% ipython --no-banner

In [1]: import numpy as np

In [2]: import numpy.linalg as la

In [3]: np.set_printoptions(precision=3, suppress=True, linewidth=120, legacy="1.25")

In [4]: rd = lambda a: np.round(a, 3) + 0

In [5]: mat = np.loadtxt("layer11.csv", delimiter=",")

In [6]: mat
Out[6]: 
array([[ 1.,  0.,  0.,  0.,  0.,  0.,  0.,  0.,  0.,  0.],
       [ 3.,  1.,  0.,  0.,  0.,  0.,  0.,  0.,  0.,  0.],
       [-1.,  3.,  1.,  0.,  0.,  0.,  0.,  0.,  0.,  0.],
       [-1., -2.,  3.,  1.,  0.,  0.,  0.,  0.,  0.,  0.],
       [ 1., -2., -3.,  3.,  1.,  0.,  0.,  0.,  0.,  0.],
       [ 3., -3.,  1.,  0., -3.,  1.,  0.,  0.,  0.,  0.],
       [-1.,  1., -3.,  2., -3.,  3.,  1.,  0.,  0.,  0.],
       [ 0.,  3.,  1.,  3., -2., -1., -3.,  1.,  0.,  0.],
       [ 0.,  3.,  1.,  3.,  1.,  2.,  1.,  3.,  1.,  0.],
       [ 3., -2.,  0.,  2.,  3., -1.,  2.,  2.,  0.,  1.]])

In [7]: Uu, sigma, vt = la.svd(mat)

In [8]: rd(sigma)
Out[8]: array([8.161, 7.276, 6.468, 5.502, 4.264, 4.066, 1.165, 1.124, 0.104, 0.   ])

In [9]: Y = Uu[:, :9] @ np.diag(sigma[:9]) @ vt[:9]

In [10]: la.matrix_rank(mat, rtol=0.05)
Out[10]: 8

In [11]: rd(np.abs(mat - Y).max())
Out[11]: 0.0

In [12]: la.matrix_rank(Y)
Out[12]: 9

In [13]: data = np.loadtxt("arr.csv", delimiter=",")

In [14]: data
Out[14]: 
array([[-1.4  , -0.4  ,  2.2  , -0.6  , -0.5  ,  0.4  , -1.9  ,  0.4  ,  0.5  ],
       [-0.7  ,  0.7  , -0.9  , -1.8  , -1.2  , -1.2  ,  1.1  ,  0.3  ,  0.8  ],
       [ 0.5  ,  0.6  ,  0.1  ,  0.4  , -0.2  ,  0.2  ,  0.5  ,  0.6  , -0.2  ],
       [-1.4  ,  0.3  ,  0.   , -0.3  ,  0.9  , -1.1  ,  0.1  ,  2.2  ,  1.4  ],
       [ 1.6  ,  0.1  , -0.2  , -0.2  ,  1.2  ,  0.6  ,  0.6  , -1.   , -0.3  ],
       [-1.366, -0.527,  2.385, -0.491, -0.576,  0.497, -1.958,  0.365,  0.636],
       [ 1.4  ,  0.5  , -1.1  ,  0.4  , -1.   , -1.3  , -2.5  , -1.3  ,  2.2  ],
       [ 0.1  , -0.1  , -0.3  , -0.1  ,  1.5  , -1.4  ,  1.2  , -0.9  , -0.5  ],
       [ 0.6  , -0.1  ,  0.   ,  0.1  ,  1.2  ,  1.   , -0.1  ,  1.   ,  0.6  ],
       [-0.4  , -1.4  ,  1.7  , -2.   , -0.8  ,  0.2  , -0.7  ,  0.9  ,  0.4  ]])

In [15]: rng = np.random.default_rng(2098)

In [16]: labels = rng.permutation(9)

In [17]: Y = data[:, labels] * rng.choice([-1, 1], 9)

In [18]: Y
Out[18]: 
array([[ 0.5  , -0.6  ,  0.4  , -0.4  , -1.4  ,  0.5  , -1.9  ,  0.4  , -2.2  ],
       [ 0.8  , -1.8  ,  0.3  ,  0.7  , -0.7  ,  1.2  ,  1.1  , -1.2  ,  0.9  ],
       [-0.2  ,  0.4  ,  0.6  ,  0.6  ,  0.5  ,  0.2  ,  0.5  ,  0.2  , -0.1  ],
       [ 1.4  , -0.3  ,  2.2  ,  0.3  , -1.4  , -0.9  ,  0.1  , -1.1  , -0.   ],
       [-0.3  , -0.2  , -1.   ,  0.1  ,  1.6  , -1.2  ,  0.6  ,  0.6  ,  0.2  ],
       [ 0.636, -0.491,  0.365, -0.527, -1.366,  0.576, -1.958,  0.497, -2.385],
       [ 2.2  ,  0.4  , -1.3  ,  0.5  ,  1.4  ,  1.   , -2.5  , -1.3  ,  1.1  ],
       [-0.5  , -0.1  , -0.9  , -0.1  ,  0.1  , -1.5  ,  1.2  , -1.4  ,  0.3  ],
       [ 0.6  ,  0.1  ,  1.   , -0.1  ,  0.6  , -1.2  , -0.1  ,  1.   , -0.   ],
       [ 0.4  , -2.   ,  0.9  , -1.4  , -0.4  ,  0.8  , -0.7  ,  0.2  , -1.7  ]])

In [19]: Uu, _, vt = la.svd(data.T @ Y)

In [20]: labels
Out[20]: array([8, 3, 7, 1, 0, 4, 6, 5, 2])

In [21]: rd(Uu @ vt)
Out[21]: 
array([[ 0.,  0.,  0.,  0.,  1.,  0.,  0.,  0.,  0.],
       [ 0.,  0.,  0.,  1.,  0.,  0.,  0.,  0.,  0.],
       [ 0.,  0.,  0.,  0.,  0.,  0.,  0.,  0., -1.],
       [ 0.,  1.,  0.,  0.,  0.,  0.,  0.,  0.,  0.],
       [ 0.,  0.,  0.,  0.,  0., -1.,  0.,  0.,  0.],
       [ 0.,  0.,  0.,  0.,  0.,  0.,  0.,  1.,  0.],
       [ 0.,  0.,  0.,  0.,  0.,  0.,  1.,  0.,  0.],
       [ 0.,  0.,  1.,  0.,  0.,  0.,  0.,  0.,  0.],
       [ 1.,  0.,  0.,  0.,  0.,  0.,  0.,  0.,  0.]])

In [22]: rd(la.norm(data))
Out[22]: 9.707

In [23]: la.matrix_rank(data)
Out[23]: 9

In [24]: data[10]
---------------------------------------------------------------------------
IndexError                                Traceback (most recent call last)
Cell In[24], line 1
----> 1 data[10]

IndexError: index 10 is out of bounds for axis 0 with size 10

In [25]: np.count_nonzero(data)
Out[25]: 88

In [26]: np.abs(data).max()
Out[26]: 2.5

In [27]: data.shape
Out[27]: (10, 9)

In [28]: rd(la.svd(data, compute_uv=False))
Out[28]: array([6.11 , 4.498, 3.987, 2.952, 2.304, 2.229, 1.039, 0.818, 0.15 ])

In [29]: vec = np.array([1, -1, -2, -1, 3, 0, 1, 2, 1])

In [30]: rhs = data @ vec

In [31]: rd(la.solve(data.T @ data, data.T @ rhs))
Out[31]: array([ 1., -1., -2., -1.,  3.,  0.,  1.,  2.,  1.])

In [32]: rd(la.pinv(data) @ data)
Out[32]: 
array([[1., 0., 0., 0., 0., 0., 0., 0., 0.],
       [0., 1., 0., 0., 0., 0., 0., 0., 0.],
       [0., 0., 1., 0., 0., 0., 0., 0., 0.],
       [0., 0., 0., 1., 0., 0., 0., 0., 0.],
       [0., 0., 0., 0., 1., 0., 0., 0., 0.],
       [0., 0., 0., 0., 0., 1., 0., 0., 0.],
       [0., 0., 0., 0., 0., 0., 1., 0., 0.],
       [0., 0., 0., 0., 0., 0., 0., 1., 0.],
       [0., 0., 0., 0., 0., 0., 0., 0., 1.]])

In [33]: rd(rhs)
Out[33]: array([-6.9  ,  1.1  ,  0.2  ,  7.2  ,  4.   , -7.438, -3.2  ,  4.3  ,  6.7  , -1.3  ])

In [34]: rhs = rhs + 0.05 * rng.normal(size=10)

In [35]: rd(rhs)
Out[35]: array([-6.832,  1.077,  0.158,  7.264,  3.985, -7.436, -3.16 ,  4.294,  6.707, -1.359])

In [36]: coef, *_ = la.lstsq(data, rhs)

In [37]: rd(data.T @ (rhs - data @ coef))
Out[37]: array([0., 0., 0., 0., 0., 0., 0., 0., 0.])

In [38]: rd(coef)
Out[38]: array([ 0.977, -0.891, -2.098, -1.105,  3.081, -0.024,  0.817,  2.058,  0.827])

In [39]: Y = data / la.norm(data, axis=1, keepdims=True)

In [40]: C2 = Y @ Y.T

In [41]: (np.abs(C2) > 0.9).astype(int)
Out[41]: 
array([[1, 0, 0, 0, 0, 1, 0, 0, 0, 0],
       [0, 1, 0, 0, 0, 0, 0, 0, 0, 0],
       [0, 0, 1, 0, 0, 0, 0, 0, 0, 0],
       [0, 0, 0, 1, 0, 0, 0, 0, 0, 0],
       [0, 0, 0, 0, 1, 0, 0, 0, 0, 0],
       [1, 0, 0, 0, 0, 1, 0, 0, 0, 0],
       [0, 0, 0, 0, 0, 0, 1, 0, 0, 0],
       [0, 0, 0, 0, 0, 0, 0, 1, 0, 0],
       [0, 0, 0, 0, 0, 0, 0, 0, 1, 0],
       [0, 0, 0, 0, 0, 0, 0, 0, 0, 1]])

In [42]: Y = np.array([[-0.8, -0.9],
    ...:     [0.1, 1.5],
    ...:     [-0.1, -0.8],
    ...:     [-0.1, 0.3],
    ...:     [0.5, -1.0],
    ...:     [-0.1, 1.4],
    ...:     [0.6, 0.3]])

In [43]: Z = np.array([[-0.2, -0.8, 1.4, 0.8, -0.6, 1.7, -1.0, -0.9],
    ...:     [0.5, 0.2, 1.5, -2.1, 2.7, 1.0, 1.0, -0.5]])

In [44]: E = Y @ Z

In [45]: rd(E)
Out[45]: 
array([[-0.29,  0.46, -2.47,  1.25, -1.95, -2.26, -0.1 ,  1.17],
       [ 0.73,  0.22,  2.39, -3.07,  3.99,  1.67,  1.4 , -0.84],
       [-0.38, -0.08, -1.34,  1.6 , -2.1 , -0.97, -0.7 ,  0.49],
       [ 0.17,  0.14,  0.31, -0.71,  0.87,  0.13,  0.4 , -0.06],
       [-0.6 , -0.6 , -0.8 ,  2.5 , -3.  , -0.15, -1.5 ,  0.05],
       [ 0.72,  0.36,  1.96, -3.02,  3.84,  1.23,  1.5 , -0.61],
       [ 0.03, -0.42,  1.29, -0.15,  0.45,  1.32, -0.3 , -0.69]])

In [46]: # looks like rank 2

In [47]: vec = np.array([2, -9, -2, 3, 5, 1, -2, -2, -1, 4])

In [48]: a = np.maximum(mat @ vec, 0)

In [49]: np.maximum(mat @ vec, 0) - np.maximum(-mat @ vec, 0)
Out[49]: array([  2.,  -3., -31.,  13.,  40.,  17., -13., -27., -22.,  40.])

In [50]: rd(np.tanh(mat @ vec))
Out[50]: array([ 0.964, -0.995, -1.   ,  1.   ,  1.   ,  1.   , -1.   , -1.   , -1.   ,  1.   ])

In [51]: blk = np.stack([data, 3 * data, data[::-1]])

In [52]: rd(np.einsum("bij,cij->bc", blk, blk))
Out[52]: 
array([[ 94.223, 282.67 ,  -1.761],
       [282.67 , 848.009,  -5.284],
       [ -1.761,  -5.284,  94.223]])

In [53]: la.matrix_rank(blk)
Out[53]: array([9, 9, 9])
